$ ipython --no-banner

In [1]: import numpy as np

In [2]: np.set_printoptions(precision=1, suppress=True, linewidth=100, floatmode="fixed")

In [3]: def rd(a):
   ...:     return np.round(a, 1) + 0
   ...: 

In [4]: mat = np.load("layer1.npy")

In [5]: mat
Out[5]: 
array([[ 4.6,  0.9,  0.5,  2.0,  0.7,  0.4],
       [ 1.1,  1.7,  3.1,  5.8, -1.6,  1.7],
       [-2.2, -3.7, -3.3,  0.8, -4.9,  5.1],
       [ 1.5,  1.8,  2.1,  4.9, -3.1,  0.2],
       [ 1.9,  1.7,  2.1,  6.0, -4.0,  0.1],
       [ 1.4,  0.8,  2.8,  6.4, -1.7,  1.1],
       [-1.4, -2.6, -4.1, -0.5, -1.1,  6.9],
       [ 5.7,  0.7,  2.0,  2.7,  1.5,  3.7],
       [-1.9, -4.0, -4.5,  0.4, -6.2,  4.3],
       [ 3.0,  0.1,  2.7,  3.0,  0.4,  0.2],
       [-1.5, -1.6, -3.9,  0.8, -4.0,  7.0],
       [ 3.7, -0.1, -0.2, -0.6,  0.1,  0.0],
       [-1.0, -1.1, -4.9,  1.9, -4.4,  5.1],
       [-3.4, -2.9, -3.1,  1.5, -1.8,  6.1],
       [ 3.0,  0.1,  0.5,  2.5,  0.5,  2.1],
       [ 1.4,  1.0,  4.4,  6.0, -5.8,  1.0],
       [-2.4, -1.8, -2.2,  1.3, -3.4,  5.0],
       [-2.0, -2.3, -3.7,  0.3, -4.4,  5.9],
       [ 1.7,  0.5,  1.3,  4.9, -3.4,  1.2],
       [-3.5, -2.2, -3.6,  0.7, -3.8,  5.8]])

In [6]: d = np.linalg.norm(mat[:, None] - mat[None], axis=-1)

In [7]: rd(np.linalg.norm(mat - mat.mean(axis=0), axis=1))
Out[7]: 
array([6.2, 5.8, 6.0, 5.4, 6.2, 5.9, 6.7, 7.2, 7.2, 5.9, 6.0, 6.1, 5.4, 6.1, 4.3, 7.5, 4.2, 5.9,
       4.1, 6.3])

In [8]: np.flatnonzero(d[12] < d.mean() / 2)
Out[8]: array([ 2, 10, 12, 16, 17, 19])

In [9]: np.unravel_index(d.round(6).argmax(), d.shape)
Out[9]: (np.int64(6), np.int64(15))

In [10]: d.shape
Out[10]: (20, 20)

In [11]: G = mat.T @ mat

In [12]: (mat @ mat.T).shape
Out[12]: (20, 20)

In [13]: rd(np.linalg.eigvalsh(G)[::-1])
Out[13]: array([661.4, 388.2,  89.8,  31.4,  11.5,   6.8])

In [14]: rd(np.trace(G)), rd((mat ** 2).sum())
Out[14]: (np.float64(1189.2), np.float64(1189.2))

In [15]: rng = np.random.default_rng(505)

In [16]: Y = mat + rng.integers(-2, 3, (20, 2)) @ rng.integers(-2, 3, (2, 6))

In [17]: rd(Y)
Out[17]: 
array([[ 4.6,  0.9, -1.5,  2.0,  0.7,  8.4],
       [-0.9,  1.7,  4.1,  5.8, -1.6,  1.7],
       [ 0.8, -3.7, -4.3,  0.8, -4.9,  3.1],
       [-1.5,  1.8,  3.1,  4.9, -3.1,  2.2],
       [-0.1,  1.7,  3.1,  6.0, -4.0,  0.1],
       [ 1.4,  0.8,  2.8,  6.4, -1.7,  1.1],
       [ 1.6, -2.6, -5.1, -0.5, -1.1,  4.9],
       [ 5.7,  0.7,  3.0,  2.7,  1.5, -0.3],
       [-4.9, -4.0, -3.5,  0.4, -6.2,  6.3],
       [ 4.0,  0.1,  0.7,  3.0,  0.4,  6.2],
       [-5.5, -1.6, -1.9,  0.8, -4.0,  7.0],
       [ 0.7, -0.1,  0.8, -0.6,  0.1,  2.0],
       [ 0.0, -1.1, -5.9,  1.9, -4.4,  7.1],
       [-1.4, -2.9, -4.1,  1.5, -1.8,  6.1],
       [ 3.0,  0.1,  1.5,  2.5,  0.5, -1.9],
       [ 1.4,  1.0,  2.4,  6.0, -5.8,  9.0],
       [-1.4, -1.8, -3.2,  1.3, -3.4,  7.0],
       [-5.0, -2.3, -1.7,  0.3, -4.4,  3.9],
       [ 3.7,  0.5,  0.3,  4.9, -3.4,  1.2],
       [-3.5, -2.2, -5.6,  0.7, -3.8, 13.8]])

In [18]: rd(np.linalg.svd(Y - mat, compute_uv=False))
Out[18]: array([17.6, 10.5,  0.0,  0.0,  0.0,  0.0])

In [19]: A = np.cumsum(np.array([[-3, -3, 0],
    ...:     [-2, 0, 2],
    ...:     [0, -1, 0],
    ...:     [0, 3, -2],
    ...:     [3, -1, 1],
    ...:     [2, 2, 1],
    ...:     [0, 1, 1],
    ...:     [-1, -3, 3],
    ...:     [3, -2, -3],
    ...:     [-1, -3, 3],
    ...:     [3, 0, 0],
    ...:     [3, 3, 0],
    ...:     [-3, -2, 0],
    ...:     [-1, -2, -1],
    ...:     [3, 3, 3],
    ...:     [-1, -3, 1],
    ...:     [1, -1, -3],
    ...:     [3, -3, 0],
    ...:     [2, -3, -3],
    ...:     [1, 2, -2],
    ...:     [-1, -1, 1],
    ...:     [-1, -3, -2],
    ...:     [-3, 3, 1],
    ...:     [-2, -1, -1],
    ...:     [3, 2, -1],
    ...:     [2, -3, -3],
    ...:     [0, 0, 3],
    ...:     [-3, -2, -1]]), axis=0)

In [20]: A
Out[20]: 
array([[ -3,  -3,   0],
       [ -5,  -3,   2],
       [ -5,  -4,   2],
       [ -5,  -1,   0],
       [ -2,  -2,   1],
       [  0,   0,   2],
       [  0,   1,   3],
       [ -1,  -2,   6],
       [  2,  -4,   3],
       [  1,  -7,   6],
       [  4,  -7,   6],
       [  7,  -4,   6],
       [  4,  -6,   6],
       [  3,  -8,   5],
       [  6,  -5,   8],
       [  5,  -8,   9],
       [  6,  -9,   6],
       [  9, -12,   6],
       [ 11, -15,   3],
       [ 12, -13,   1],
       [ 11, -14,   2],
       [ 10, -17,   0],
       [  7, -14,   1],
       [  5, -15,   0],
       [  8, -13,  -1],
       [ 10, -16,  -4],
       [ 10, -16,  -1],
       [  7, -18,  -2]])

In [21]: C = A[[3, 16]].astype(float)

In [22]: for _ in range(3):
    ...:     lab = np.linalg.norm(A[:, None] - C, axis=-1).argmin(axis=1)
    ...:     C = np.array([A[lab == j].mean(axis=0) for j in range(2)])
    ...: 

In [23]: lab
Out[23]: array([0, 0, 0, 0, 0, 0, 0, 0, 0, 0, 1, 1, 1, 1, 1, 1, 1, 1, 1, 1, 1, 1, 1, 1, 1, 1, 1, 1])

In [24]: np.bincount(lab)
Out[24]: array([10, 18])

In [25]: rd(C)
Out[25]: 
array([[ -1.8,  -2.5,   2.5],
       [  7.5, -11.7,   2.8]])
